$ python3 -q
>>> import numpy as np
>>> np.set_printoptions(suppress=True, linewidth=140)
>>> K = np.array([[0, 0, 0],
...     [5, 3, 3],
...     [7, 4, 5],
...     [0, 0, 0],
...     [2, 0, 5],
...     [7, 3, 8],
...     [2, 0, 5],
...     [2, 0, 5],
...     [5, 3, 3],
...     [0, 0, 0],
...     [5, 3, 3]])
>>> # rows 0 and 3 are equal
>>> round(np.log10(np.linalg.cond(K)))
3
>>> np.linalg.matrix_rank(K, rtol=0.1)
np.int64(2)
>>> round(float(np.linalg.norm(K, 2) / np.linalg.norm(K)), 2)
0.96
>>> np.argsort(-np.linalg.norm(K, axis=0).round(6), kind="stable")[:3]
array([2, 0, 1])
>>> [round(float(x), 2) for x in np.linalg.svd(K, compute_uv=False)[:3]]
[19.85, 5.84, 0.03]
>>> A2 = np.array([[0.6], [-0.8], [0.0], [0.1]])
>>> W2 = np.array([[1.8, 2.2, 1.1]])
>>> J = A2 @ W2
>>> J.round(2)
array([[ 1.08,  1.32,  0.66],
       [-1.44, -1.76, -0.88],
       [ 0.  ,  0.  ,  0.  ],
       [ 0.18,  0.22,  0.11]])
>>> # looks like rank 1
>>> rk = np.linalg.matrix_rank(J)
>>> rk
np.int64(1)
>>> null = np.linalg.svd(J)[2][rk:].T
>>> [int(np.linalg.matrix_rank(np.delete(J, i, axis=0))) for i in range(4)]
[1, 1, 1, 1]
>>> np.allclose(J @ null, 0)
True
>>> left, sigma, Vt = np.linalg.svd(J)
>>> vecs = Vt[:(sigma > 1e-8).sum()]
>>> rng = np.random.default_rng(44403)
>>> x0 = J[2] + -3 * J[1] + rng.integers(2) * np.eye(3)[2]
>>> x0.round(2)
array([4.32, 5.28, 2.64])
>>> np.round(vecs.T @ vecs, 2)
array([[0.35, 0.43, 0.21],
       [0.43, 0.52, 0.26],
       [0.21, 0.26, 0.13]])
>>> round(np.linalg.norm(x0 - vecs.T @ vecs @ x0), 2)
np.float64(0.0)
>>> np.round(np.diag(vecs.T @ vecs), 2)
array([0.35, 0.52, 0.13])
>>> A2 = J + rng.integers(-2, 3, (4, 1)) @ rng.integers(-2, 3, (1, 3))
>>> A2.round(2)
array([[ 1.08,  1.32,  0.66],
       [ 2.56, -1.76, -2.88],
       [ 4.  ,  0.  , -2.  ],
       [-1.82,  0.22,  1.11]])
>>> np.round(np.linalg.svd(A2 - J, compute_uv=False), 2) + 0
array([6.71, 0.  , 0.  ])
>>> np.round(A2 - J, 2)
array([[ 0.,  0.,  0.],
       [ 4.,  0., -2.],
       [ 4.,  0., -2.],
       [-2.,  0.,  1.]])
>>> np.linalg.matrix_rank(A2 - J, tol=1e-8)
np.int64(1)
>>> np.abs(np.diag(np.linalg.qr(J)[1])) > 1e-9
array([ True, False, False])
>>> np.unique(J.round(6), axis=0).shape
(4, 3)
>>> np.round(J @ np.linalg.pinv(J) @ J, 2)
array([[ 1.08,  1.32,  0.66],
       [-1.44, -1.76, -0.88],
       [ 0.  ,  0.  ,  0.  ],
       [ 0.18,  0.22,  0.11]])
>>> np.round(np.trace(np.linalg.pinv(J) @ J), 2)
np.float64(1.0)
>>> A = np.loadtxt("x.csv", delimiter=",")
>>> A
array([[ 89.,  25., -82.],
       [ 25.,  83., -67.],
       [-82., -67., 117.]])
>>> evals, vecs = np.linalg.eigh(A)
>>> np.round(np.linalg.eigvalsh(A @ A), 2)
array([   65.2 ,  3712.65, 48397.14])
>>> (evals > 1e-8).sum(), (evals < -1e-8).sum()
(np.int64(3), np.int64(0))
>>> np.round(vecs @ np.diag(evals) @ vecs.T, 2)
array([[ 89.,  25., -82.],
       [ 25.,  83., -67.],
       [-82., -67., 117.]])
>>> np.abs(vecs[:, -1]).round(6).argmax()
np.int64(2)
>>> evals.round(2)
array([  8.07,  60.93, 219.99])
>>> np.round(np.abs(vecs[:, -1]), 2)
array([0.53, 0.45, 0.72])
>>> x0 = np.array([-1, 0, 3])
>>> y = A @ x0
>>> beta, lr = np.zeros(3), 1 / np.linalg.norm(A, 2) ** 2
>>> for i in range(8):
...     beta -= lr * A.T @ (A @ beta - y)
...     if i % 2 == 0: print(i, round(np.linalg.norm(A @ beta - y), 2))
... 
0 41.19
2 35.68
4 31.07
6 27.22
>>> np.round(np.linalg.cond(A), 2)
np.float64(27.24)
>>> beta.round(2)
array([-1.63, -0.94,  1.94])
>>> x0 = np.array([2, -2, 3])
>>> h = np.maximum(A @ x0, 0)
>>> A.T @ h
array([-26322., -21507.,  37557.])
>>> h
array([  0.,   0., 321.])
>>> np.flatnonzero(h > 1e-9)
array([2])
>>> M = np.load("dump.npy")
>>> M
array([[-0.8,  6. , -1.1],
       [-0.2,  2.5, -1.3],
       [ 1.4, -3.5, -0.6]])
>>> # column 1 is much longer than the rest
>>> proj = np.triu(np.array([[2, 1, 0], [2, 8, 2], [5, 5, 3]]), 1) + np.eye(3)
>>> A2 = proj @ M @ np.linalg.inv(proj)
>>> np.round(np.poly(A2), 2)
array([ 1.  , -1.1 , -4.83,  3.72])
>>> round(np.trace(A2), 2), np.trace(M)
(np.float64(1.1), np.float64(1.1))
>>> np.round(np.sort(np.abs(np.linalg.eigvals(M))), 2)
array([0.73, 2.08, 2.45])
>>> np.allclose(M @ M.T, M.T @ M)
False
>>> round(float(np.linalg.det(M)), 2)
-3.72
>>> np.round(M @ M, 2)
array([[-2.1 , 14.05, -6.26],
       [-2.16,  9.6 , -2.25],
       [-1.26,  1.75,  3.37]])
>>> np.round((M + M.T) / 2, 2)
array([[-0.8 ,  2.9 ,  0.15],
       [ 2.9 ,  2.5 , -2.4 ],
       [ 0.15, -2.4 , -0.6 ]])
>>> np.allclose(M, M.T)
False
>>> round(float(np.abs(np.linalg.eigvals(M)).max()), 2)
2.45
>>> round(np.linalg.det(M.T), 2)
np.float64(-3.72)
>>> round(np.linalg.eigvals(M).sum().real, 2)
np.float64(1.1)
>>> np.einsum("ij,ji->", M, M)
np.float64(10.87)
>>> np.einsum("ii->", M)
np.float64(1.1)
>>> np.round(np.poly(M), 2)
array([ 1.  , -1.1 , -4.83,  3.72])
>>> np.round(np.linalg.eigvals(M), 2)
array([-2.08,  0.73,  2.45])
>>> np.kron(np.eye(2, dtype=int), M)
array([[-0.8,  6. , -1.1, -0. ,  0. , -0. ],
       [-0.2,  2.5, -1.3, -0. ,  0. , -0. ],
       [ 1.4, -3.5, -0.6,  0. , -0. , -0. ],
       [-0. ,  0. , -0. , -0.8,  6. , -1.1],
       [-0. ,  0. , -0. , -0.2,  2.5, -1.3],
       [ 0. , -0. , -0. ,  1.4, -3.5, -0.6]])
>>> arr = np.array([[13, 7, 0], [7, 6, 5], [0, 5, 25]])
>>> # symmetric
>>> round(np.linalg.norm(arr, 2) / np.linalg.norm(arr), 2)
np.float64(0.85)
>>> np.linalg.matrix_rank(arr, rtol=0.1)
np.int64(2)
>>> np.round(np.poly(arr), 2)
array([   1.,  -44.,  479., -400.])
>>> np.kron(np.eye(2, dtype=int), arr)
array([[13,  7,  0,  0,  0,  0],
       [ 7,  6,  5,  0,  0,  0],
       [ 0,  5, 25,  0,  0,  0],
       [ 0,  0,  0, 13,  7,  0],
       [ 0,  0,  0,  7,  6,  5],
       [ 0,  0,  0,  0,  5, 25]])
>>> np.round(np.linalg.eigvals(arr), 2)
array([ 0.91, 16.61, 26.48])
>>> np.einsum("ij,ji->", arr, arr)
np.int64(978)
>>> mat = np.loadtxt("block17.csv", delimiter=",")
>>> mat
array([[ 4.03,  4.  ,  4.  ],
       [ 4.  ,  4.02,  4.  ],
       [ 3.99,  3.98,  4.01],
       [ 4.02,  3.99,  3.98],
       [ 3.98,  4.01,  3.99],
       [ 3.99,  3.99,  3.99],
       [ 3.97,  4.  ,  4.03],
       [ 1.99,  0.  ,  5.01],
       [ 2.03, -0.02,  5.  ],
       [ 2.02, -0.02,  5.01],
       [ 2.03, -0.01,  5.01],
       [ 1.98,  0.01,  5.03],
       [ 1.99, -0.01,  5.01],
       [ 1.99, -0.06,  5.02]])
>>> A2 = A / np.linalg.norm(A, axis=1, keepdims=True)
>>> gram = A2 @ A2.T
>>> np.round(np.linalg.norm(A2, axis=1), 2)
array([1., 1., 1.])
>>> gram.round(2)
array([[ 1.  ,  0.72, -0.95],
       [ 0.72,  1.  , -0.89],
       [-0.95, -0.89,  1.  ]])
>>> (gram - 2 * np.eye(3)).round(6).argmax(axis=1)
array([1, 0, 1])
>>> W2 = mat[[8, 7]].astype(float)
>>> for _ in range(6):
...     idx = np.linalg.norm(mat[:, None] - W2, axis=-1).argmin(axis=1)
...     W2 = np.array([mat[idx == j].mean(axis=0) for j in range(2)])
... 
>>> idx
array([0, 0, 0, 0, 0, 0, 0, 1, 1, 1, 1, 1, 1, 1])
>>> np.round(W2[1] - W2[0], 2)
array([-1.99, -4.01,  1.01])
>>> np.bincount(idx)
array([7, 7])
>>> np.abs(W2[1] - W2[0]).argmax()
np.int64(1)
>>> m1 = np.load("case17.npy")
>>> m1
array([[ 9.01,  2.99, -8.04],
       [ 8.99,  3.  , -7.99],
       [ 8.99,  2.98, -7.98],
       [ 8.97,  2.98, -8.  ],
       [ 9.02,  3.  , -7.99],
       [ 8.98,  2.99, -7.98],
       [-8.01,  1.01, -0.04],
       [-8.04,  0.99, -0.03],
       [-8.  ,  1.  , -0.03],
       [-7.97,  0.99,  0.  ],
       [-8.  ,  1.01,  0.02],
       [-8.02,  0.97,  0.02],
       [ 7.01, -2.98,  0.04],
       [ 6.96, -3.03, -0.01],
       [ 6.97, -3.02,  0.02],
       [ 7.03, -2.99, -0.06],
       [ 7.01, -3.  ,  0.02],
       [ 6.99, -2.99, -0.02]])
>>> def softmax(z):
...     e = np.exp(z - z.max(axis=-1, keepdims=True))
...     return e / e.sum(axis=-1, keepdims=True)
... 
>>> np.round(softmax(m1[16]), 2) + 0
array([1., 0., 0.])
>>> np.round(softmax(m1[16] + -3), 2) + 0
array([1., 0., 0.])
>>> S = m1 @ m1.T / np.sqrt(3)
>>> softmax(S).round(6).argmax(axis=1)
array([ 0,  0,  0,  0,  0,  0,  7,  7,  7,  7,  7,  7, 15, 15, 15, 15, 15, 15])
>>> np.round(softmax(S)[16] @ m1, 2)
array([ 7.17, -2.49, -0.68])
>>> F = np.load("a.npy")
>>> F
array([[-1.,  3.,  0.],
       [ 3.,  2.,  3.],
       [ 0.,  3., -1.]])
>>> np.round(np.linalg.norm(F, axis=1), 2)
array([3.16, 4.69, 3.16])
>>> F[1] @ F[2]
np.float64(3.0)
>>> round(float(np.linalg.norm(F, 1)), 2), round(np.linalg.norm(F, np.inf), 2)
(8.0, np.float64(8.0))
>>> np.linalg.norm(F, axis=1).argmax()
np.int64(1)
>>> round(float(np.linalg.norm(F, 2)), 2)
5.0
>>> round(float(np.linalg.norm(F, "nuc")), 2)
10.0
>>> Q = F.astype(float).copy()
>>> for j in range(3):
...     Q[:, j] -= Q[:, :j] @ (Q[:, :j].T @ Q[:, j])
...     Q[:, j] /= np.linalg.norm(Q[:, j])
... 
>>> np.round(Q.T @ F, 2) + 0
array([[3.16, 0.95, 2.85],
       [0.  , 4.59, 0.07],
       [0.  , 0.  , 1.38]])
>>> proj = np.triu(np.array([[-4, -8, -8], [-3, 3, -6], [-3, 1, 4]]), 1) + np.eye(3)
>>> A2 = proj @ F @ np.linalg.inv(proj)
>>> round(np.linalg.det(A2), 2)
np.float64(20.0)
>>> A2
array([[  -25.,  -237., -1638.],
       [    3.,     8.,    81.],
       [    0.,     3.,    17.]])
>>> np.round(np.poly(A2), 2) + 0
array([  1.,   0., -21., -20.])
